$ ipython --no-banner

In [1]: import numpy as np

In [2]: np.set_printoptions(precision=1, suppress=True, linewidth=160)

In [3]: rd = lambda a: np.round(a, 1) + 0

In [4]: M = np.loadtxt("w.csv", delimiter=",")

In [5]: M
Out[5]: 
array([[-0.3,  0.8,  1. , -0.2,  0.6,  0. ],
       [-0.2,  0.8,  0.8,  0.6,  0.8,  0.2],
       [ 0.6, -0.9, -1. ,  1. ,  0.6,  0.1],
       [ 0.8,  0.8,  1. , -1. , -1. , -1. ],
       [-0.4, -0.2, -0.9,  0.9,  0.9,  0.8],
       [ 0.7, -0.1,  0.9, -1. , -1. , -1. ],
       [-0.7,  0.3,  0. ,  0.1,  0.6,  0.8],
       [ 0. , -0.5, -0.8,  0.4,  0. ,  0.2],
       [ 0. ,  0.9,  1. , -0.8,  0. , -0.6],
       [-0.6, -0.6, -0.8, -0.7, -0.5,  0.8],
       [-0.1, -0.8, -1. ,  0.6,  0. ,  0.6],
       [ 0. ,  0.2,  0.9, -1. , -0.9, -0.6],
       [-0.6, -0.1,  0.9, -1. , -1. ,  0.1],
       [-0.5,  0.6,  0.3,  0.6,  0.8,  0.7],
       [-0.4,  0.3, -0.7,  1. ,  0.9,  0.8],
       [ 0. , -0.8, -1. ,  1. ,  0.7,  0.7],
       [ 0. , -0.9, -1. ,  1. ,  0.6,  0.7],
       [-0.3, -0.5, -0.9,  0.3,  0. ,  0.6],
       [ 0.8,  0.3,  1. , -1. , -1. , -1. ],
       [ 0. ,  0.7,  1. , -1. , -0.8, -0.7],
       [ 0.6, -0.4,  0.7, -1. , -1. , -0.9],
       [ 0. , -0.4, -1. ,  1. ,  0.8,  0.6],
       [ 0.7,  0.8,  1. , -1. , -0.9, -1. ],
       [ 0. ,  0.7,  1. , -0.8, -0.3, -0.4],
       [ 0. , -0.7, -1. ,  0.9,  0.5,  0.6],
       [-0.1, -0.7, -0.9, -0.1, -0.5,  0.4],
       [ 0.1,  0.7,  1. , -0.9, -0.4, -0.7],
       [-0.5,  0.6,  0.5,  0.6,  0.8,  0.6],
       [ 0.2, -0.2, -0.7,  0.8,  0.5,  0.1]])

In [6]: d = np.linalg.norm(M[:, None] - M[None], axis=-1)

In [7]: rd(np.linalg.norm(M, axis=1))
Out[7]: array([1.5, 1.5, 1.9, 2.3, 1.8, 2.1, 1.3, 1. , 1.7, 1.7, 1.5, 1.7, 1.8, 1.5, 1.8, 1.9, 1.9, 1.3, 2.2, 1.9, 2. , 1.8, 2.2, 1.5, 1.7, 1.3, 1.7, 1.5, 1.2])

In [8]: d[28].round(6).argsort(kind="stable")[:4]
Out[8]: array([28, 21,  7, 24])

In [9]: rd(d[28])
Out[9]: array([2.3, 1.9, 0.9, 3.3, 1. , 3.1, 1.6, 0.7, 2.7, 2.1, 1. , 2.9, 2.9, 1.6, 1.1, 1. , 1. , 1.1, 3.2, 3.1, 2.9, 0.7, 3.2, 2.7, 0.8, 1.5, 2.8, 1.7, 0. ])

In [10]: d.mean(axis=1).argmax()
Out[10]: np.int64(3)

In [11]: np.flatnonzero(d[28] < d.mean() / 2)
Out[11]: array([ 2,  4,  7, 10, 15, 16, 17, 21, 24, 28])

In [12]: np.unravel_index(d.round(6).argmax(), d.shape)
Out[12]: (np.int64(3), np.int64(15))
